In [1]: import numpy as np

In [2]: from numpy import linalg as LA

In [3]: np.set_printoptions(precision=2, suppress=True, linewidth=120, floatmode="fixed")

In [4]: C = np.array([[-3, -3, 2, -1, 0, 3, 3, 2, 0, -1],
   ...:     [-2, 2, 2, 0, -2, 2, 3, 0, 3, -2],
   ...:     [-2, 0, 0, -1, -3, 2, 1, 3, 0, 3],
   ...:     [0, 1, 0, -2, -1, 3, 2, -1, 1, -2],
   ...:     [-3, 2, 3, 1, 3, -2, -3, 2, 3, 1],
   ...:     [1, -3, -2, -2, -2, 0, 2, 1, 1, 2],
   ...:     [2, 3, -1, 0, 1, -2, -3, 3, -3, -1],
   ...:     [2, 3, 1, 0, -1, 3, 2, 2, -3, -1],
   ...:     [1, 2, -1, 3, -2, 3, -3, -1, -3, 0],
   ...:     [-2, -2, 1, 2, -1, -1, 0, 3, -2, -2]])

In [5]: rng = np.random.default_rng(441103)

In [6]: E = (rng.random((26, 10)) < 0.25) @ C

In [7]: E
Out[7]: 
array([[ 2,  3,  1,  0, -1,  3,  2,  2, -3, -1],
       [-3, -3,  1,  0, -5,  1,  5,  4,  2, -2],
       [-3, -2,  4,  1, -2,  5,  5,  7, -5, -4],
       [-1, -3, -2, -3, -5,  2,  3,  4,  1,  5],
       [-5,  2,  3,  0,  0,  0, -2,  5,  3,  4],
       [ 2,  3,  1,  0, -1,  3,  2,  2, -3, -1],
       [ 5,  8, -1,  3, -2,  4, -4,  4, -9, -2],
       [ 4,  6,  0,  0,  0,  1, -1,  5, -6, -2],
       [ 0,  2, -1, -1, -7,  8,  4, -1,  2, -2],
       [-4,  0,  3,  2, -3,  1,  3,  3,  1, -4],
       [-2,  0,  1,  4, -2,  3, -3,  7, -8, -4],
       [ 3,  1, -1,  0, -3,  0,  1,  9, -7, -2],
       [-1,  5,  4,  1,  2,  1, -1,  4,  0,  0],
       [-2, -2,  1,  2, -1, -1,  0,  3, -2, -2],
       [ 2,  0, -3, -1, -5,  6,  1, -1, -1,  0],
       [-4, -1,  1,  1, -5,  8,  1,  4, -3,  2],
       [-2, -2,  1,  2, -1, -1,  0,  3, -2, -2],
       [-1,  4,  1,  3, -4,  5,  0, -1,  0, -2],
       [-5, -3,  2, -2, -3,  5,  4,  5,  0,  2],
       [ 2,  4, -1, -2,  0,  1, -1,  2, -2, -3],
       [ 2, -1, -3,  1, -4,  3, -1,  0, -2,  2],
       [-4,  3,  2, -3, -6,  7,  6,  2,  4, -1],
       [-3,  4,  5,  3,  0,  7, -1,  5, -3, -1],
       [ 0,  3, -1, -1, -2,  0, -2,  6, -3,  2],
       [-2,  0,  3,  1, -1,  0,  1,  8, -1,  0],
       [-3,  2,  3,  1,  3, -2, -3,  2,  3,  1]])

In [8]: u = np.array([-2, 2, 5])

In [9]: np.convolve(E[10], u)
Out[9]: array([  4,  -4, -12,  -6,  17,  10,   2,  -5,  15,  27, -48, -20])

In [10]: np.correlate(E[10], E[1], "full")
Out[10]: array([  4,  -4, -10, -16,  14,  21,  25, -21,  17,  25, -22, -51, -66,  30,  27, -20,  -1,  36,  12])
